$ python -q
>>> import numpy as np
>>> import numpy.linalg as la
>>> np.set_printoptions(suppress=True, linewidth=120)
>>> M = np.loadtxt("m.csv", delimiter=",")
>>> M
array([[ 0.,  1.,  3.],
       [ 2., -5.,  0.],
       [ 3., -1., 10.]])
>>> u, r1 = M[2], M[0]
>>> u @ u
np.float64(110.0)
>>> pr = (u @ r1) / (u @ u) * u
>>> np.outer(u, r1)
array([[ 0.,  3.,  9.],
       [-0., -1., -3.],
       [ 0., 10., 30.]])
>>> rng = np.random.default_rng(5059)
>>> M2 = M + rng.integers(-2, 3, (3, 2)) @ rng.integers(-2, 3, (2, 3))
>>> M2
array([[ 4.,  5., -1.],
       [ 6., -3., -4.],
       [ 1., -1., 12.]])
>>> M2 - M
array([[ 4.,  4., -4.],
       [ 4.,  2., -4.],
       [-2.,  0.,  2.]])
>>> u, r1 = M2[0], M2[2]
>>> u @ r1
np.float64(-13.0)
>>> u @ u
np.float64(42.0)
>>> pr = (u @ r1) / (u @ u) * u
>>> np.round(r1 - pr, 2)
array([ 2.24,  0.55, 11.69])
>>> pr.round(2)
array([-1.24, -1.55,  0.31])
>>> O, evecs = la.qr(M[:, :1])[0], la.qr(M[:, 1:])[0]
>>> s = la.svd(O.T @ evecs, compute_uv=False)
>>> (s > 0.9).sum()
np.int64(1)
>>> s.round(2)
array([1.])
>>> np.round(la.norm(O @ O.T - evecs @ evecs.T, 2), 2)
np.float64(1.0)
>>> arr = np.load("layer14.npy")
>>> arr
array([[-4,  5, -6,  0],
       [-9, -1,  7,  4],
       [-7,  5, -4,  1],
       [-1,  1, -4,  8],
       [-4,  5, -6,  0]])
>>> # rows 0 and 4 are equal
>>> round(np.log10(la.cond(arr)))
3
>>> la.matrix_rank(arr, rtol=0.1)
np.int64(3)
>>> [round(float(x), 2) for x in la.svd(arr, compute_uv=False)[:3]]
[16.03, 12.48, 7.83]
>>> M2 = np.c_[arr[:, :3] @ np.array([[3, 2, 1], [0, 0, 1], [0, 1, 3]]), np.array([-2, 1, 3, -3, 3])]
>>> M2
array([[-12, -14, -17,  -2],
       [-27, -11,  11,   1],
       [-21, -18, -14,   3],
       [ -3,  -6, -12,  -3],
       [-12, -14, -17,   3]])
>>> np.round(la.norm(M2 - arr @ la.lstsq(arr, M2)[0], axis=0), 2) + 0
array([0.  , 0.  , 0.  , 3.54])
>>> np.round(la.lstsq(arr, M2[:, 0])[0], 2) + 0
array([3., 0., 0., 0.])
>>> np.round(la.norm(la.qr(arr)[0].T @ M2, axis=0) ** 2 / ((M2 ** 2).sum(axis=0) + 1e-12), 2)
array([1.  , 1.  , 1.  , 0.61])
>>> la.matrix_rank(M2)
np.int64(4)
>>> vec = np.array([-5, -5, 4, -3])
>>> M2 * vec
array([[ 60,  70, -68,   6],
       [135,  55,  44,  -3],
       [105,  90, -56,  -9],
       [ 15,  30, -48,   9],
       [ 60,  70, -68,  -9]])
>>> np.sign((M2 @ vec).round(6))
array([1, 1, 1, 1, 1])
>>> np.einsum("ij,j->i", M2, vec)
array([ 68, 231, 130,   6,  53])
>>> M2 @ np.eye(4)[2]
array([-17.,  11., -14., -12., -17.])
>>> la.norm(M2 @ vec) <= la.norm(M2, 2) * la.norm(vec) + 1e-9
np.True_
>>> z = rng.integers(0, 2, 7)
>>> W0 = np.triu((z[:, None] == z) & (rng.random((7, 7)) < 0.8), 1).astype(int)
>>> W0 += W0.T
>>> W0
array([[0, 0, 0, 0, 1, 0, 0],
       [0, 0, 0, 0, 1, 0, 0],
       [0, 0, 0, 1, 0, 1, 0],
       [0, 0, 1, 0, 0, 1, 1],
       [1, 1, 0, 0, 0, 0, 0],
       [0, 0, 1, 1, 0, 0, 1],
       [0, 0, 0, 1, 0, 1, 0]])
>>> # column 1 repeats column 0
>>> [round(float(x), 2) for x in la.svd(W0, compute_uv=False)[:3]]
[2.56, 1.56, 1.41]
>>> np.round(la.norm(W0, 2) / la.norm(W0), 2)
np.float64(0.68)
>>> J = np.load("mat.npy")
>>> J
array([[2., 0., 0., 0.],
       [0., 2., 0., 0.],
       [0., 0., 2., 0.],
       [0., 0., 0., 2.]])
>>> np.flatnonzero(la.matrix_power((J != 0) + (J.T != 0) + np.eye(4), 4)[2])
array([2])
>>> (J != 0).astype(int)
array([[1, 0, 0, 0],
       [0, 1, 0, 0],
       [0, 0, 1, 0],
       [0, 0, 0, 1]])
>>> np.round(la.det(J), 2)
np.float64(16.0)
>>> np.round(np.sort(la.eigvals(J).real), 2)
array([2., 2., 2., 2.])
>>> np.round(la.norm(J, axis=0), 2)
array([2., 2., 2., 2.])
>>> J[:, 2] @ J[:, 3]
np.float64(0.0)
>>> J.T @ J
array([[4., 0., 0., 0.],
       [0., 4., 0., 0.],
       [0., 0., 4., 0.],
       [0., 0., 0., 4.]])
>>> J @ J.T
array([[4., 0., 0., 0.],
       [0., 4., 0., 0.],
       [0., 0., 4., 0.],
       [0., 0., 0., 4.]])
>>> np.prod(np.diag(J)), round(la.det(J), 2)
(np.float64(16.0), np.float64(16.0))
>>> np.round(np.sort(la.eigvals(J)), 2)
array([2., 2., 2., 2.])
>>> np.round(la.matrix_power(J - np.diag(np.diag(J)), 4), 2)
array([[0., 0., 0., 0.],
       [0., 0., 0., 0.],
       [0., 0., 0., 0.],
       [0., 0., 0., 0.]])
>>> [int(la.matrix_rank(la.matrix_power(J, p))) for p in range(1, 5)]
[4, 4, 4, 4]
>>> ev, evecs = la.eigh(J)
>>> vec = np.array([-2, 2, -2, 0])
>>> vec @ J @ vec
np.float64(24.0)
>>> np.round(la.eigvalsh(J[1:, 1:]), 2)
array([2., 2., 2.])
>>> np.abs(J).sum(axis=1).max(), np.abs(ev).max()
(np.float64(2.0), np.float64(2.0))
>>> vec @ J @ vec / (vec @ vec), ev[0], ev[-1]
(np.float64(2.0), np.float64(2.0), np.float64(2.0))
>>> M2 = np.array([[-9, 5], [4, 9]])
>>> cent = np.array([[-1, -1, -1], [2, -2, 1], [0, 0, -2]])
>>> data = np.kron(M2, cent)
>>> data
array([[  9,   9,   9,  -5,  -5,  -5],
       [-18,  18,  -9,  10, -10,   5],
       [  0,   0,  18,   0,   0, -10],
       [ -4,  -4,  -4,  -9,  -9,  -9],
       [  8,  -8,   4,  18, -18,   9],
       [  0,   0,  -8,   0,   0, -18]])
>>> u = np.array([2, 0, -1, 0, 2, 2])
>>> M2 = data + np.outer(u, np.eye(6)[1])
>>> la.matrix_rank(M2 - data)
np.int64(1)
>>> M2
array([[  9.,  11.,   9.,  -5.,  -5.,  -5.],
       [-18.,  18.,  -9.,  10., -10.,   5.],
       [  0.,  -1.,  18.,   0.,   0., -10.],
       [ -4.,  -4.,  -4.,  -9.,  -9.,  -9.],
       [  8.,  -6.,   4.,  18., -18.,   9.],
       [  0.,   2.,  -8.,   0.,   0., -18.]])
>>> np.allclose(data @ data.T, data.T @ data)
False
>>> np.round(np.sort(np.abs(la.eigvals(data))), 2)
array([20.1, 20.1, 20.1, 20.1, 20.1, 20.1])
>>> la.matrix_power(data, 2)
array([[-101,  303,  202,    0,    0,    0],
       [-606,  202, -606,    0,    0,    0],
       [   0,    0,  404,    0,    0,    0],
       [   0,    0,    0, -101,  303,  202],
       [   0,    0,    0, -606,  202, -606],
       [   0,    0,    0,    0,    0,  404]])
>>> (data - data.T) / 2
array([[  0. ,  13.5,   4.5,  -0.5,  -6.5,  -2.5],
       [-13.5,   0. ,  -4.5,   7. ,  -1. ,   2.5],
       [ -4.5,   4.5,   0. ,   2. ,  -2. ,  -1. ],
       [  0.5,  -7. ,  -2. ,   0. , -13.5,  -4.5],
       [  6.5,   1. ,   2. ,  13.5,   0. ,   4.5],
       [  2.5,  -2.5,   1. ,   4.5,  -4.5,   0. ]])
>>> np.round(np.abs(la.eigvals(data)).max(), 2)
np.float64(20.1)
>>> np.trace(data)
np.int64(0)
>>> M2 = data[0, 0] * data[1:] - np.outer(data[1:, 0], data[0])
>>> M2
array([[   0,  324,   81,    0, -180,  -45],
       [   0,    0,  162,    0,    0,  -90],
       [   0,    0,    0, -101, -101, -101],
       [   0, -144,  -36,  202, -122,  121],
       [   0,    0,  -72,    0,    0, -162]])
>>> la.matrix_rank(M2), la.matrix_rank(data)
(np.int64(5), np.int64(6))
>>> np.flatnonzero(~M2.round(6).any(axis=1))
array([], dtype=int64)
>>> F = np.load("test16.npy")
>>> F
array([[-6, -2,  3,  1],
       [-4, -4,  2,  2],
       [-3, -1, -3, -1],
       [-2, -2, -2, -2]])
>>> def softmax(z):
...     e = np.exp(z - z.max(axis=-1, keepdims=True))
...     return e / e.sum(axis=-1, keepdims=True)
... 
>>> np.round(softmax(F[0] + 3), 2) + 0
array([0.  , 0.01, 0.88, 0.12])
>>> np.round(softmax(F[0]), 2) + 0
array([0.  , 0.01, 0.88, 0.12])
>>> S = F @ F.T / np.sqrt(4)
>>> np.round(softmax(S)[0] @ F, 2)
array([-5.99, -2.01,  2.99,  1.01])
>>> np.round(softmax(S + np.triu(np.full(S.shape, -np.inf), 1)), 2) + 0
array([[1.  , 0.  , 0.  , 0.  ],
       [0.5 , 0.5 , 0.  , 0.  ],
       [0.01, 0.  , 0.99, 0.  ],
       [0.01, 0.01, 0.49, 0.49]])
>>> softmax(S).round(6).argmax(axis=1)
array([0, 0, 2, 2])
